$ python -q
>>> import numpy as np
>>> import numpy.linalg as la
>>> np.set_printoptions(precision=2, suppress=True, linewidth=160)
>>> W0 = np.loadtxt("dump.csv", delimiter=",")
>>> W0
array([[3., 0., 0., 0., 0., 0., 0., 0., 0., 0., 0.],
       [1., 4., 0., 0., 0., 0., 0., 0., 0., 0., 0.],
       [1., 4., 4., 0., 0., 0., 0., 0., 0., 0., 0.],
       [4., 0., 1., 3., 0., 0., 0., 0., 0., 0., 0.],
       [4., 1., 0., 5., 0., 0., 0., 0., 0., 0., 0.],
       [3., 0., 1., 0., 2., 0., 0., 0., 0., 0., 0.],
       [4., 2., 5., 3., 1., 3., 2., 0., 0., 0., 0.],
       [2., 5., 1., 4., 3., 3., 4., 5., 0., 0., 0.],
       [3., 2., 2., 3., 0., 5., 4., 4., 5., 0., 0.],
       [4., 5., 3., 3., 0., 2., 2., 0., 0., 1., 0.],
       [1., 5., 4., 5., 4., 1., 5., 4., 0., 3., 0.]])
>>> rk = la.matrix_rank(W0)
>>> rk
np.int64(10)
>>> N = la.svd(W0)[2][rk:].T
>>> N[:, 0] / N[np.abs(N[:, 0]).round(6).argmax(), 0]
array([0., 0., 0., 0., 0., 0., 0., 0., 0., 0., 1.])
>>> la.matrix_rank(W0.T @ W0), la.matrix_rank(W0 @ W0.T)
(np.int64(10), np.int64(10))
>>> np.unique(W0.round(6), axis=0).shape
(11, 11)
>>> np.allclose(W0[:-1].T @ la.lstsq(W0[:-1].T, W0[-1])[0], W0[-1])
False
>>> out = W0 / np.sqrt((W0 ** 2).mean(axis=1, keepdims=True))
>>> out[10]
array([0.29, 1.43, 1.15, 1.43, 1.15, 0.29, 1.43, 1.15, 0.  , 0.86, 0.  ])
>>> la.norm(out, axis=1)
array([3.32, 3.32, 3.32, 3.32, 3.32, 3.32, 3.32, 3.32, 3.32, 3.32, 3.32])
>>> la.matrix_rank(out) == la.matrix_rank(W0)
np.True_
>>> la.matrix_rank(W0 - W0[0, 0] * np.eye(11))
np.int64(10)
>>> np.prod(np.diag(W0)), round(float(la.det(W0)), 2)
(np.float64(0.0), 0.0)
>>> W0 @ W0
array([[ 9.,  0.,  0.,  0.,  0.,  0.,  0.,  0.,  0.,  0.,  0.],
       [ 7., 16.,  0.,  0.,  0.,  0.,  0.,  0.,  0.,  0.,  0.],
       [11., 32., 16.,  0.,  0.,  0.,  0.,  0.,  0.,  0.,  0.],
       [25.,  4.,  7.,  9.,  0.,  0.,  0.,  0.,  0.,  0.,  0.],
       [33.,  4.,  5., 15.,  0.,  0.,  0.,  0.,  0.,  0.,  0.],
       [18.,  6.,  4., 10.,  0.,  0.,  0.,  0.,  0.,  0.,  0.],
       [52., 33., 36., 20.,  8.,  6.,  4.,  0.,  0.,  0.,  0.],
       [75., 60., 36., 59., 25., 27., 28., 25.,  0.,  0.,  0.],
       [79., 54., 50., 52., 26., 49., 44., 40., 25.,  0.,  0.],
       [50., 41., 30., 18.,  6.,  8.,  6.,  0.,  0.,  1.,  0.],
       [91., 85., 60., 75., 19., 33., 32., 20.,  0.,  3.,  0.]])
>>> np.sort(la.eigvals(W0))
array([0., 0., 0., 1., 2., 3., 3., 4., 4., 5., 5.])
>>> la.cond(W0) > 100
np.True_
>>> np.argsort(-la.norm(W0, axis=0).round(6), kind="stable")[:3]
array([1, 3, 0])
>>> [round(float(x), 2) for x in la.svd(W0, compute_uv=False)[:3]]
[20.67, 8.31, 7.22]
>>> la.matrix_rank(W0, rtol=0.1)
np.int64(7)
>>> F = np.array([[1, -1, 1, 3, -2, 2, -3, 3],
...     [-2, -1, 1, 2, 0, 3, 3, 1],
...     [2, 1, 2, -2, 0, 2, 2, 2],
...     [-3, -2, -1, -1, -3, 3, 2, 3],
...     [0, 2, 1, 3, 2, -1, -3, 1]])
>>> F[1] = F[2]
>>> F
array([[ 1, -1,  1,  3, -2,  2, -3,  3],
       [ 2,  1,  2, -2,  0,  2,  2,  2],
       [ 2,  1,  2, -2,  0,  2,  2,  2],
       [-3, -2, -1, -1, -3,  3,  2,  3],
       [ 0,  2,  1,  3,  2, -1, -3,  1]])
>>> np.argsort(-la.norm(F, axis=0).round(6), kind="stable")[:3]
array([6, 3, 7])
>>> [round(float(x), 2) for x in la.svd(F, compute_uv=False)[:3]]
[8.43, 6.88, 6.2]
>>> la.matrix_rank(F, rtol=0.1)
np.int64(4)
>>> la.lstsq(F[:-1].T, F[-1])[2]
np.int32(3)
>>> np.unique(F.round(6), axis=0).shape
(4, 8)
>>> np.round(F @ la.pinv(F) @ F, 2) + 0
array([[ 1., -1.,  1.,  3., -2.,  2., -3.,  3.],
       [ 2.,  1.,  2., -2.,  0.,  2.,  2.,  2.],
       [ 2.,  1.,  2., -2.,  0.,  2.,  2.,  2.],
       [-3., -2., -1., -1., -3.,  3.,  2.,  3.],
       [ 0.,  2.,  1.,  3.,  2., -1., -3.,  1.]])
>>> np.abs(np.diag(la.qr(F)[1])) > 1e-9
array([ True,  True,  True,  True, False])
>>> np.allclose(F[:-1].T @ la.lstsq(F[:-1].T, F[-1])[0], F[-1])
False
>>> f = np.array([2, -1, -3])
>>> np.array([np.convolve(row, f, "same") for row in F])
array([[ -3,   0,   8, -10,  -3,  -2,   3,   6],
       [  0,  -3,  -9,  -4,  10,   2,  -4,  -8],
       [  0,  -3,  -9,  -4,  10,   2,  -4,  -8],
       [ -1,   9,   5,  -2,  12,  10,  -5,  -9],
       [  4,   0,  -1,  -2, -13, -11,   8,   8]])
>>> np.polyval(f, F[3])
array([18,  7,  0,  0, 18, 12,  3, 12])
>>> np.convolve(F[3], f)
array([-6, -1,  9,  5, -2, 12, 10, -5, -9, -9])
>>> left, sigma, VT = la.svd(F)
>>> evecs = VT[:(sigma > 1e-8).sum()]
>>> rng = np.random.default_rng(7)
>>> x0 = F[3] + 5 * F[4] + rng.integers(2) * np.eye(8)[1]
>>> x0
array([ -3.,   9.,   4.,  14.,   7.,  -2., -13.,   8.])
>>> round(la.norm(x0 - evecs.T @ evecs @ x0), 2)
np.float64(0.75)
>>> np.allclose(evecs.T @ evecs @ x0, x0)
False
>>> la.matrix_rank(np.vstack([F, x0]))
np.int64(5)
>>> th = np.radians(30)
>>> Rm = np.eye(8)
>>> Rm[2, 2] = Rm[0, 0] = np.cos(th)
>>> Rm[2, 0], Rm[0, 2] = -np.sin(th), np.sin(th)
>>> Rm
array([[ 0.87,  0.  ,  0.5 ,  0.  ,  0.  ,  0.  ,  0.  ,  0.  ],
       [ 0.  ,  1.  ,  0.  ,  0.  ,  0.  ,  0.  ,  0.  ,  0.  ],
       [-0.5 ,  0.  ,  0.87,  0.  ,  0.  ,  0.  ,  0.  ,  0.  ],
       [ 0.  ,  0.  ,  0.  ,  1.  ,  0.  ,  0.  ,  0.  ,  0.  ],
       [ 0.  ,  0.  ,  0.  ,  0.  ,  1.  ,  0.  ,  0.  ,  0.  ],
       [ 0.  ,  0.  ,  0.  ,  0.  ,  0.  ,  1.  ,  0.  ,  0.  ],
       [ 0.  ,  0.  ,  0.  ,  0.  ,  0.  ,  0.  ,  1.  ,  0.  ],
       [ 0.  ,  0.  ,  0.  ,  0.  ,  0.  ,  0.  ,  0.  ,  1.  ]])
>>> out = F @ Rm.T
>>> np.round(la.det(Rm), 2), round(np.trace(Rm), 2)
(np.float64(1.0), np.float64(7.73))
>>> np.allclose(la.norm(F, axis=1), la.norm(out, axis=1))
True
>>> m1 = np.diag(np.array([2, -3, 3, -1, -2, -2]))
>>> m1
array([[ 2,  0,  0,  0,  0,  0],
       [ 0, -3,  0,  0,  0,  0],
       [ 0,  0,  3,  0,  0,  0],
       [ 0,  0,  0, -1,  0,  0],
       [ 0,  0,  0,  0, -2,  0],
       [ 0,  0,  0,  0,  0, -2]])
>>> round(np.abs(la.eigvals(m1)).max(), 2)
np.float64(3.0)
>>> np.allclose(m1 @ m1.T, m1.T @ m1)
True
>>> [round(float(la.det(m1[:i, :i])), 2) + 0 for i in range(1, 7)]
[2.0, -6.0, -18.0, 18.0, -36.0, 72.0]
>>> la.pinv(m1)
array([[ 0.5 ,  0.  ,  0.  ,  0.  ,  0.  ,  0.  ],
       [ 0.  , -0.33,  0.  ,  0.  ,  0.  ,  0.  ],
       [ 0.  ,  0.  ,  0.33,  0.  ,  0.  ,  0.  ],
       [ 0.  ,  0.  ,  0.  , -1.  ,  0.  ,  0.  ],
       [ 0.  ,  0.  ,  0.  ,  0.  , -0.5 ,  0.  ],
       [ 0.  ,  0.  ,  0.  ,  0.  ,  0.  , -0.5 ]])
>>> m1.T @ m1
array([[4, 0, 0, 0, 0, 0],
       [0, 9, 0, 0, 0, 0],
       [0, 0, 9, 0, 0, 0],
       [0, 0, 0, 1, 0, 0],
       [0, 0, 0, 0, 4, 0],
       [0, 0, 0, 0, 0, 4]])
>>> m1[:, 4] @ m1[:, 0]
np.int64(0)
>>> la.norm(m1, axis=0)
array([2., 3., 3., 1., 2., 2.])
>>> K = np.array([[26, 19, 18, 12, 25],
...     [19, 24, 16, 17, 17],
...     [18, 16, 18, 7, 16],
...     [12, 17, 7, 20, 14],
...     [25, 17, 16, 14, 26]])
>>> vals, evecs = la.eigh(K)
>>> la.svd(K, compute_uv=False)
array([89.07, 15.03,  8.3 ,  1.58,  0.03])
>>> np.round(evecs.T @ K @ evecs, 2) + 0
array([[ 0.03,  0.  ,  0.  ,  0.  ,  0.  ],
       [ 0.  ,  1.58,  0.  ,  0.  ,  0.  ],
       [ 0.  ,  0.  ,  8.3 ,  0.  ,  0.  ],
       [ 0.  ,  0.  ,  0.  , 15.03,  0.  ],
       [ 0.  ,  0.  ,  0.  ,  0.  , 89.07]])
>>> np.unique(vals.round(6) + 0, return_counts=True)[1]
array([1, 1, 1, 1, 1])
>>> vals, evecs = la.eigh(K)
>>> x0 = np.array([0, 1, 1, 1, 2])
>>> evecs * np.abs(vals) @ evecs.T
array([[26., 19., 18., 12., 25.],
       [19., 24., 16., 17., 17.],
       [18., 16., 18.,  7., 16.],
       [12., 17.,  7., 20., 14.],
       [25., 17., 16., 14., 26.]])
>>> x0 @ K @ x0
np.int64(434)
>>> la.eigvalsh(K[1:, 1:])
array([ 0.99,  7.77, 12.74, 66.5 ])
>>> T = np.stack([K, -3 * K, K[::-1]])
>>> la.matrix_rank(T.reshape(3, -1))
np.int64(2)
>>> (K + K.T) / 2
array([[26., 19., 18., 12., 25.],
       [19., 24., 16., 17., 17.],
       [18., 16., 18.,  7., 16.],
       [12., 17.,  7., 20., 14.],
       [25., 17., 16., 14., 26.]])
>>> np.sort(np.abs(la.eigvals(K)))
array([ 0.03,  1.58,  8.3 , 15.03, 89.07])
>>> K @ K
array([[2130, 1867, 1580, 1351, 2079],
       [1867, 1771, 1405, 1326, 1819],
       [1580, 1405, 1209,  978, 1524],
       [1351, 1326,  978, 1078, 1345],
       [2079, 1819, 1524, 1345, 2042]])
>>> np.allclose(K, K.T)
True
>>> X = np.loadtxt("data.csv", delimiter=",")
>>> X
array([[ 89.42,  10.71, -60.57,  60.07,  50.64, -11.3 ,  37.96, -38.88, -69.62],
       [ 91.03,   9.16, -61.6 ,  58.88,  49.53, -11.52,  39.43, -41.85, -68.88],
       [ 90.42,  10.21, -59.68,  60.08,  51.98,  -9.47,  39.45, -38.08, -68.39],
       [ 90.77,  10.94, -61.23,  58.53,  50.42,  -9.61,  42.07, -41.35, -71.64],
       [ 91.2 ,   9.27, -61.05,  60.29,  50.17,  -8.84,  39.11, -40.58, -69.54],
       [ 90.6 ,  10.93, -60.53,  61.73,  49.79,  -9.24,  41.92, -40.11, -70.94],
       [ 89.91,  10.75, -59.36,  59.71,  51.44,  -9.59,  41.76, -39.84, -69.15],
       [ 89.62,   9.38, -60.27,  60.15,  49.38,  -7.38,  39.13, -39.46, -70.88],
       [ 89.2 ,   8.37, -59.56,  60.64,  50.05,  -9.23,  38.86, -39.98, -68.7 ],
       [ 89.49,   8.99, -60.85,  59.18,  49.57, -10.53,  38.69, -40.84, -69.16],
       [ 90.65,  10.1 , -61.67,  58.52,  50.86,  -8.76,  39.11, -41.68, -66.35],
       [ 90.22,   8.96, -60.3 ,  58.85,  49.47,  -9.06,  40.05, -40.75, -69.27],
       [ 89.36,  11.  , -60.37,  59.54,  49.79,  -7.54,  40.8 , -41.18, -69.67],
       [ 88.42,  10.86, -59.92,  59.98,  49.74, -10.42,  41.86, -40.84, -71.31],
       [ 90.6 ,  10.14, -60.33,  59.67,  49.26,  -9.96,  42.14, -40.38, -70.15],
       [ 88.79,  10.84, -59.4 ,  60.67,  49.07,  -9.95,  39.65, -40.1 , -70.25],
       [ 90.25,   7.07, -59.38,  59.94,  49.38, -11.04,  38.73, -39.06, -68.63],
       [ 90.14,  11.03, -59.74,  60.33,  49.53, -10.59,  41.88, -40.68, -70.  ],
       [ 90.52,   9.73, -59.17,  57.98,  49.74, -10.01,  40.7 , -41.19, -70.63],
       [ 88.9 ,  10.09, -58.85,  59.41,  50.72, -10.38,  38.34, -41.78, -69.93],
       [ 88.9 ,   9.35, -62.12,  59.43,  50.51,  -9.61,  39.92, -40.41, -72.37],
       [ 90.27,   8.57, -59.45,  60.57,  50.94, -10.69,  38.68, -39.75, -70.46],
       [ 89.43,  10.01, -62.19,  59.68,  49.47, -11.39,  39.57, -39.17, -70.29],
       [ 89.51,  10.41, -59.64,  58.49,  50.25, -10.45,  38.67, -40.57, -68.56],
       [ 90.09,  11.07, -60.33,  59.42,  51.12, -11.3 ,  39.69, -37.66, -69.52],
       [ 88.94,  10.38, -60.39,  59.68,  50.66, -11.17,  40.26, -39.45, -69.17],
       [ 90.48,   8.81, -60.08,  60.39,  50.01, -10.09,  39.15, -40.69, -68.28],
       [ 91.97,  11.59, -61.97,  61.76,  50.72,  -9.75,  39.45, -41.51, -70.61],
       [ 92.37,   9.34, -59.08,  59.2 ,  51.15, -11.21,  40.43, -38.5 , -70.15],
       [ 87.13,   8.01, -60.21,  58.67,  51.13, -10.19,  39.73, -41.68, -69.94],
       [ 89.19,   8.61, -59.34,  59.56,  49.18,  -8.28,  39.88, -41.1 , -69.74],
       [ 90.74,  11.53, -59.31,  60.41,  49.53, -10.89,  38.72, -40.19, -69.62],
       [ 87.35,   9.97, -60.17,  61.92,  49.39, -11.07,  38.73, -40.31, -69.77]])
>>> Xs = X - X.mean(axis=0)
>>> evecs = la.svd(Xs)[2][:1]
>>> out = Xs - Xs @ evecs.T @ evecs
>>> np.round(np.diag(evecs.T @ evecs), 2) + 0
array([0.01, 0.19, 0.02, 0.  , 0.  , 0.04, 0.46, 0.03, 0.25])
